In [1]: import numpy as np

In [2]: np.set_printoptions(precision=1, suppress=True, linewidth=100, sign=" ")

In [3]: def rd(a):
   ...:     return np.round(a, 1) + 0
   ...: 

In [4]: J = np.loadtxt("test6.csv", delimiter=",")

In [5]: rd(J)
Out[5]: 
array([[ -6.7,   5.8,   0.4, -11.2,  15.1],
       [ -3.6,   3.8,   0.8,  -6.8,  10.1],
       [ -0.4,   1.5,   1. ,  -2.1,   3.5],
       [  0. ,   1.1,   0.9,  -1.3,   2.2],
       [  0.1,   1. ,   0.8,  -1.2,   1.9],
       [  0.1,   0.9,   0.8,  -1. ,   1.6],
       [  0.1,   0.8,   0.7,  -0.9,   1.5],
       [  0.2,   0.5,   0.5,  -0.6,   0.8],
       [  0.1,   0.3,   0.3,  -0.3,   0.3],
       [ -0.2,  -0.4,  -0.4,   0.4,  -0.3],
       [ -0.3,  -0.6,  -0.6,   0.7,  -0.4],
       [ -0.6,  -1.4,  -1.3,   1.5,  -0.6],
       [ -1. ,  -3.5,  -2.7,   4.3,  -0.9],
       [ -0.8,  -6.7,  -4.4,   9. ,  -1.5],
       [  1.1, -13.5,  -7.2,  19.9,  -3.2]])

In [6]: # looks like rank 3

In [7]: left, sigma, Vt = np.linalg.svd(J, full_matrices=False)

In [8]: rd(np.abs(Vt[0]))
Out[8]: array([ 0.1,  0.5,  0.2,  0.7,  0.4])

In [9]: rd(sigma / sigma[0])
Out[9]: array([ 1. ,  0.4,  0.1,  0. ,  0. ])

In [10]: rd(np.cumsum(sigma ** 2) / np.sum(sigma ** 2))
Out[10]: array([ 0.8,  1. ,  1. ,  1. ,  1. ])

In [11]: rd(left.T @ J @ Vt.T)
Out[11]: 
array([[ 35.4,   0. ,   0. ,   0. ,   0. ],
       [  0. ,  15.3,   0. ,   0. ,   0. ],
       [  0. ,   0. ,   3.4,   0. ,   0. ],
       [  0. ,   0. ,   0. ,   0. ,   0. ],
       [  0. ,   0. ,   0. ,   0. ,   0. ]])

In [12]: z = J[:, 4] > np.median(J[:, 4])

In [13]: f = J[z].mean(axis=0) - J[~z].mean(axis=0)

In [14]: rd((((J - J.mean(axis=0)) @ f > 0) == z).mean())
Out[14]: np.float64(0.9)

In [15]: ((J - J.mean(axis=0)) @ f > 0).astype(int)
Out[15]: array([ 1,  1,  1,  1,  1,  1,  1,  1,  1,  0,  0,  0,  0,  0,  0])
